% python3 -q
>>> import numpy as np
>>> from numpy import linalg as LA
>>> np.set_printoptions(suppress=True, linewidth=140)
>>> F = np.loadtxt("arr.csv", delimiter=",")
>>> F
array([[-0.809,  0.445, -3.144, -0.934,  0.554,  3.036,  0.708, -1.098],
       [-0.673,  0.139, -3.366, -1.189,  1.193,  2.795, -0.017, -1.306],
       [-1.336,  0.07 , -2.68 , -1.305,  1.235,  3.69 ,  0.248, -1.034],
       [-0.617,  0.023, -3.639, -1.179,  0.825,  2.932,  0.083, -0.996],
       [-0.922,  0.263, -2.72 , -1.114,  0.683,  3.158, -0.421, -0.662],
       [-1.009, -0.092, -2.817, -1.234,  0.787,  3.08 ,  0.319, -1.364],
       [-1.021, -0.207, -2.704, -1.048,  0.799,  3.106, -0.022, -1.086],
       [-1.136, -0.149, -2.953, -0.635,  0.827,  2.836, -0.214, -1.008],
       [-1.278, -0.201, -3.396, -1.283,  0.611,  3.194, -0.364, -0.888],
       [-0.631, -0.285, -2.798, -1.388,  1.093,  2.963,  0.423, -0.905],
       [-0.797,  0.006, -2.495, -1.006,  0.216,  2.924,  0.31 , -0.765],
       [-1.134, -0.196, -3.451, -1.213,  1.577,  2.87 , -0.574, -0.977],
       [-0.134, -2.433, -2.143, -2.442,  0.831,  1.701,  2.925,  2.049],
       [-0.163, -2.097, -2.039, -2.068,  1.459,  1.984,  2.558,  2.514],
       [-0.079, -2.168, -2.058, -2.231,  1.232,  2.002,  3.319,  2.001],
       [-0.267, -2.772, -1.526, -2.302,  0.757,  1.95 ,  3.549,  2.024],
       [-0.134, -2.411, -1.411, -2.56 ,  1.052,  1.899,  3.484,  2.404],
       [-0.223, -2.171, -1.766, -2.107,  1.686,  1.987,  2.925,  2.515],
       [-0.172, -2.433, -2.074, -1.634,  0.927,  2.361,  3.063,  2.214],
       [ 0.753, -2.219, -2.724, -1.972,  0.656,  1.71 ,  3.405,  2.034],
       [-0.196, -1.946, -1.928, -1.954,  1.405,  2.531,  3.298,  1.798],
       [-0.406, -1.756, -1.73 , -1.501,  0.846,  1.549,  3.343,  1.565],
       [-0.818, -2.048, -2.292, -2.229,  0.97 ,  2.623,  3.187,  2.094],
       [-0.055, -1.975, -1.846, -2.214,  0.957,  2.205,  3.325,  1.614]])
>>> other = np.c_[F[:, :7] @ np.array([[0, 2, 5, 5, 2, 3, 0],
...     [1, 4, 1, 1, 3, 2, 4],
...     [4, 3, 2, 4, 1, 1, 0],
...     [5, 4, 2, 2, 0, 3, 0],
...     [5, 4, 3, 4, 2, 5, 0],
...     [2, 0, 0, 3, 5, 0, 5],
...     [3, 4, 2, 1, 2, 1, 1]]), np.array([1, -5, -5, 0, 3, -4, 0, -2, 1, -5, 0, 2, 1, 2, -3, -3, 3, -1, -5, 1, -2, 4, 1, -5])]
>>> other.round(3)
array([[ -5.835,  -7.958,  -8.678,  -6.012,  14.277,  -4.005,  17.668,   1.   ],
       [ -7.766, -10.94 ,  -8.791,  -5.928,  12.032,  -2.726,  14.514,  -5.   ],
       [ -2.876,  -9.72 , -10.379,  -3.682,  16.274,  -4.04 ,  18.978,  -5.   ],
       [-10.19 , -13.143, -10.057,  -7.797,  11.672,  -4.773,  14.835,   0.   ],
       [ -7.719, -12.36 , -10.808,  -5.67 ,  12.539,  -5.308,  16.421,   3.   ],
       [ -6.478, -11.349, -10.24 ,  -6.166,  12.501,  -5.476,  15.351,  -4.   ],
       [ -6.122, -12.066, -10.463,  -5.732,  11.717,  -5.352,  14.68 ,   0.   ],
       [ -5.971, -11.815, -10.952,  -7.309,   9.734,  -4.643,  13.37 ,  -2.   ],
       [-11.849, -17.692, -14.844, -11.079,   9.909,  -8.79 ,  14.802,   1.   ],
       [ -5.757, -10.284,  -7.687,  -3.724,  12.932,  -3.537,  14.098,  -5.   ],
       [ -7.146, -10.975,  -9.713,  -6.025,  11.601,  -6.502,  14.954,   0.   ],
       [ -8.162, -14.245, -11.611,  -7.752,  10.049,  -3.573,  12.992,   2.   ],
       [ -6.883, -11.173,  -3.93 ,  -5.207,   6.307,  -7.657,   1.698,   1.   ],
       [ -1.656,  -7.035,  -1.633,  -0.858,   9.298,  -3.073,   4.09 ,   2.   ],
       [ -1.434,  -5.724,  -0.807,  -1.004,  10.392,  -3.845,   4.657,  -3.   ],
       [ -2.054,  -8.184,  -2.394,  -2.388,   7.986,  -7.443,   2.211,  -3.   ],
       [ -1.345,  -6.241,  -0.899,  -0.456,   9.655,  -5.571,   3.335,   3.   ],
       [  1.409,  -4.412,  -0.124,   1.066,  10.432,  -1.743,   4.176,  -1.   ],
       [ -0.353,  -6.874,  -1.802,  -1.003,  10.068,  -4.66 ,   5.136,  -5.   ],
       [ -6.06 ,  -7.186,   0.932,  -2.135,   8.797,  -4.134,   3.079,   1.   ],
       [  2.553,  -2.964,   0.121,   1.965,  13.903,  -1.947,   8.169,  -2.   ],
       [  1.176,  -2.274,  -1.024,  -2.334,   8.313,  -3.39 ,   4.064,   4.   ],
       [ -2.704,  -8.992,  -5.896,  -4.828,  11.357,  -7.492,   8.11 ,   1.   ],
       [ -1.259,  -5.276,  -0.849,  -0.294,  11.708,  -4.493,   6.45 ,  -5.   ]])
>>> LA.matrix_rank(np.c_[F, other])
np.int64(9)
>>> np.round(LA.norm(LA.qr(F)[0].T @ other, axis=0) ** 2 / ((other ** 2).sum(axis=0) + 1e-12), 3)
array([1.   , 1.   , 1.   , 1.   , 1.   , 1.   , 1.   , 0.585])
>>> feats = np.loadtxt("dump.csv", delimiter=",")
>>> feats
array([[63., 15.,  5.],
       [15., 84.,  0.],
       [ 5.,  0., 78.]])
>>> w, V = LA.eig(feats)
>>> np.round(np.sort(LA.eigvals(feats.T)), 3)
array([54.353, 78.447, 92.2  ])
>>> w.round(3)
array([54.353, 92.2  , 78.447])
>>> np.round(np.sort(LA.eigvals(LA.inv(feats))), 3)
array([0.011, 0.013, 0.018])
>>> round(np.prod(w), 3)
np.float64(393126.0)
>>> np.round(feats @ V[:, 0] - w[0] * V[:, 0], 3) + 0
array([0., 0., 0.])
>>> f = np.array([0, -3])
>>> np.convolve(feats[1], f)
array([   0.,  -45., -252.,    0.])
>>> np.cross(feats[1, :3], feats[2, :3])
array([ 6552., -1170.,  -420.])
>>> np.correlate(feats[1], feats[2], "full")
array([1170., 6552.,   75.,  420.,    0.])
>>> np.polyval(f, feats[1])
array([-3., -3., -3.])
>>> np.array([np.convolve(row, f, "same") for row in feats])
array([[   0., -189.,  -45.],
       [   0.,  -45., -252.],
       [   0.,  -15.,    0.]])
>>> x = np.array([-1, -2, 0])
>>> rhs = feats @ x
>>> coef, lr = np.zeros(3), 1 / LA.norm(feats, 2) ** 2
>>> for i in range(25):
...     coef -= lr * feats.T @ (feats @ coef - rhs)
...     if i % 5 == 0: print(i, round(LA.norm(feats @ coef - rhs), 3))
... 
0 8.258
5 0.046
10 0.005
15 0.001
20 0.0
>>> coef.round(3) + 0
array([-1., -2.,  0.])
>>> rng = np.random.default_rng(574)
>>> other = feats + rng.integers(-2, 3, (3, 2)) @ rng.integers(-2, 3, (2, 3))
>>> other
array([[65., 15.,  3.],
       [11., 84.,  8.],
       [ 9.,  0., 70.]])
>>> np.round(LA.svd(other - feats, compute_uv=False), 3)
array([12.932,  0.875,  0.   ])
>>> np.abs(other - feats).sum(axis=1)
array([ 4., 12., 12.])
>>> data = np.loadtxt("run13.csv", delimiter=",")
>>> data
array([[-1.7,  2. ,  3. ,  3. ,  2. , -1. ,  2. ,  3. ],
       [ 2. , -0.7, -1. ,  2. ,  1. ,  3. , -2. ,  0. ],
       [-2. , -2. ,  1.3,  2. ,  3. , -1. ,  1. ,  0. ],
       [-3. ,  0. ,  3. ,  2.3, -3. , -2. ,  1. , -2. ],
       [ 2. , -3. ,  3. ,  1. ,  1.3,  3. ,  0. ,  0. ],
       [ 0. , -1. ,  2. , -2. ,  0. ,  3.3, -1. , -1. ],
       [-1. ,  2. ,  3. , -1. , -3. ,  1. ,  1.3, -1. ],
       [-2. ,  2. ,  3. ,  3. ,  2. , -1. ,  2. ,  3.3]])
>>> U, sig = LA.svd(data)
Traceback (most recent call last):
  File "<python-input-35>", line 1, in <module>
    U, sig = LA.svd(data)
    ^^^^^^
ValueError: too many values to unpack (expected 2)
>>> U, sig, vt = LA.svd(data, full_matrices=False)
>>> sig.round(3)
array([10.561,  7.875,  6.937,  4.824,  3.444,  2.024,  0.773,  0.171])
>>> (sig > 1e-8).sum()
np.int64(8)
>>> np.abs(U[:, 0]).round(6).argmax()
np.int64(7)
>>> np.round(np.abs(vt[0]), 3)
array([0.419, 0.236, 0.482, 0.449, 0.149, 0.317, 0.355, 0.295])
>>> np.round(np.sqrt((sig ** 2).sum()), 3), np.round(LA.norm(data), 3)
(np.float64(16.172), np.float64(16.172))
>>> U.shape, sig.shape, vt.shape
((8, 8), (8,), (8, 8))
>>> np.round(vt @ vt.T, 3) + 0
array([[1., 0., 0., 0., 0., 0., 0., 0.],
       [0., 1., 0., 0., 0., 0., 0., 0.],
       [0., 0., 1., 0., 0., 0., 0., 0.],
       [0., 0., 0., 1., 0., 0., 0., 0.],
       [0., 0., 0., 0., 1., 0., 0., 0.],
       [0., 0., 0., 0., 0., 1., 0., 0.],
       [0., 0., 0., 0., 0., 0., 1., 0.],
       [0., 0., 0., 0., 0., 0., 0., 1.]])
>>> np.round(U.T @ data @ vt.T, 3) + 0
array([[10.561,  0.   ,  0.   ,  0.   ,  0.   ,  0.   ,  0.   ,  0.   ],
       [ 0.   ,  7.875,  0.   ,  0.   ,  0.   ,  0.   ,  0.   ,  0.   ],
       [ 0.   ,  0.   ,  6.937,  0.   ,  0.   ,  0.   ,  0.   ,  0.   ],
       [ 0.   ,  0.   ,  0.   ,  4.824,  0.   ,  0.   ,  0.   ,  0.   ],
       [ 0.   ,  0.   ,  0.   ,  0.   ,  3.444,  0.   ,  0.   ,  0.   ],
       [ 0.   ,  0.   ,  0.   ,  0.   ,  0.   ,  2.024,  0.   ,  0.   ],
       [ 0.   ,  0.   ,  0.   ,  0.   ,  0.   ,  0.   ,  0.773,  0.   ],
       [ 0.   ,  0.   ,  0.   ,  0.   ,  0.   ,  0.   ,  0.   ,  0.171]])
>>> f, r1 = data[7], data[5]
>>> round(f @ r1, 3)
np.float64(-10.6)
>>> f @ f
np.float64(45.89)
>>> pr = (f @ r1) / (f @ f) * f
>>> np.round((r1 - pr) @ f, 3)
np.float64(0.0)
>>> O, R = LA.qr(data)
>>> np.allclose(R.T @ R, data.T @ data)
True
>>> O.shape, R.shape
((8, 8), (8, 8))
>>> O, V = LA.qr(data[:, :1])[0], LA.qr(data[:, 1:])[0]
>>> sig = LA.svd(O.T @ V, compute_uv=False)
>>> sig.round(3)
array([0.996])
>>> E = np.loadtxt("a.csv", delimiter=",")
>>> E
array([[-9., -9., -9., -9.],
       [ 3.,  9.,  3.,  9.],
       [-9., -9., -6., -6.],
       [ 3.,  9.,  2.,  6.]])
>>> hat = np.triu(np.array([[0, 0, 2], [3, 2, 1], [2, 2, 3]]), 1) + np.eye(3)
>>> other = hat @ feats @ LA.inv(hat)
>>> hat @ feats - feats @ hat
array([[ 10.,   0.,  15.],
       [  5.,   0., -36.],
       [  0.,   0., -10.]])
>>> w, V = LA.eig(E)
>>> np.round(np.sort(LA.eigvals(LA.inv(E))), 3)
array([-0.754, -0.074,  0.074,  0.754])
>>> round(float(np.prod(w)), 3)
324.0
>>> np.round(np.sort(LA.eigvals(E @ E)), 3)
array([  1.759,   1.759, 184.241, 184.241])
>>> other = data / LA.norm(data, axis=1, keepdims=True)
>>> cov = other @ other.T
>>> (cov - 2 * np.eye(8)).round(6).argmax(axis=1)
array([7, 4, 0, 6, 5, 4, 3, 0])
>>> cov[6].round(3)
array([ 0.125, -0.431, -0.337,  0.591, -0.029,  0.366,  1.   ,  0.121])
>>> np.argwhere(np.triu(np.abs(cov) > 0.95, 1))
array([[0, 7]])
>>> np.round(LA.norm(other, axis=1), 3)
array([1., 1., 1., 1., 1., 1., 1., 1.])
>>> round(float(np.degrees(np.arccos(np.clip(cov[6, 4], -1, 1)))), 3)
91.689
>>> other = E[0, 0] * E[1:] - np.outer(E[1:, 0], E[0])
>>> other
array([[  0., -54.,   0., -54.],
       [  0.,   0., -27., -27.],
       [  0., -54.,   9., -27.]])
>>> LA.matrix_rank(other), LA.matrix_rank(E)
(np.int64(3), np.int64(4))
>>> np.round(E[:, 0] / E[0, 0], 3)
array([ 1.   , -0.333,  1.   , -0.333])
>>> np.flatnonzero(~other.round(6).any(axis=1))
array([], dtype=int64)
>>> other = np.array([[0, 1, -1, -5, 0, 1],
...     [-1, 4, -5, 1, 5, -3],
...     [-2, -2, 3, 5, 1, 5],
...     [1, -4, 4, 5, 5, 2],
...     [-1, -3, -1, 0, 1, -4],
...     [-1, 0, -4, 4, 1, 0],
...     [-1, 3, 2, -2, 4, 3],
...     [-5, 1, -5, 2, 2, 0],
...     [3, 3, -2, -2, -4, 1],
...     [-3, 5, 4, -2, 5, -5]])
>>> J = other.T @ other
>>> J
array([[ 52, -15,  13, -18, -45,  14],
       [-15,  90, -25, -51,  22, -30],
       [ 13, -25, 117,   1,  19,  25],
       [-18, -51,   1, 108,  33,  29],
       [-45,  22,  19,  33, 114, -21],
       [ 14, -30,  25,  29, -21,  90]])
>>> # symmetric, so the eigenvalues are real
>>> idx = rng.permutation(6)
>>> other = J[:, idx] * rng.choice([-1, 1], 6)
>>> other
array([[ -45,  -14,   15,   13,   52,   18],
       [  22,   30,  -90,  -25,  -15,   51],
       [  19,  -25,   25,  117,   13,   -1],
       [  33,  -29,   51,    1,  -18, -108],
       [ 114,   21,  -22,   19,  -45,  -33],
       [ -21,  -90,   30,   25,   14,  -29]])
>>> U, _, vt = LA.svd(J.T @ other)
>>> idx
array([4, 5, 1, 2, 0, 3])
>>> np.round(LA.lstsq(J, other)[0], 3) + 0
array([[ 0.,  0.,  0.,  0.,  1.,  0.],
       [ 0.,  0., -1.,  0.,  0.,  0.],
       [ 0.,  0.,  0.,  1.,  0.,  0.],
       [ 0.,  0.,  0.,  0.,  0., -1.],
       [ 1.,  0.,  0.,  0.,  0.,  0.],
       [ 0., -1.,  0.,  0.,  0.,  0.]])
>>> K = np.load("mat.npy")
>>> K
array([[ 0, -6, -2,  2, -3, -5],
       [ 6,  0,  1,  1, -3,  6],
       [ 2, -1,  0, -3,  0, -8],
       [-2, -1,  3,  0, -1,  1],
       [ 3,  3,  0,  1,  0,  9],
       [ 5, -6,  8, -1, -9,  0]])
>>> f = np.array([-1, 1, 0])
>>> np.cross(K[3, :3], K[4, :3])
array([-9,  9, -3])
>>> np.array([np.convolve(row, f, "same") for row in K])
array([[  6,  -4,  -4,   5,   2,  -5],
       [  6,  -1,   0,   4,  -9,   6],
       [  3,  -1,   3,  -3,   8,  -8],
       [ -1,  -4,   3,   1,  -2,   1],
       [  0,   3,  -1,   1,  -9,   9],
       [ 11, -14,   9,   8,  -9,   0]])
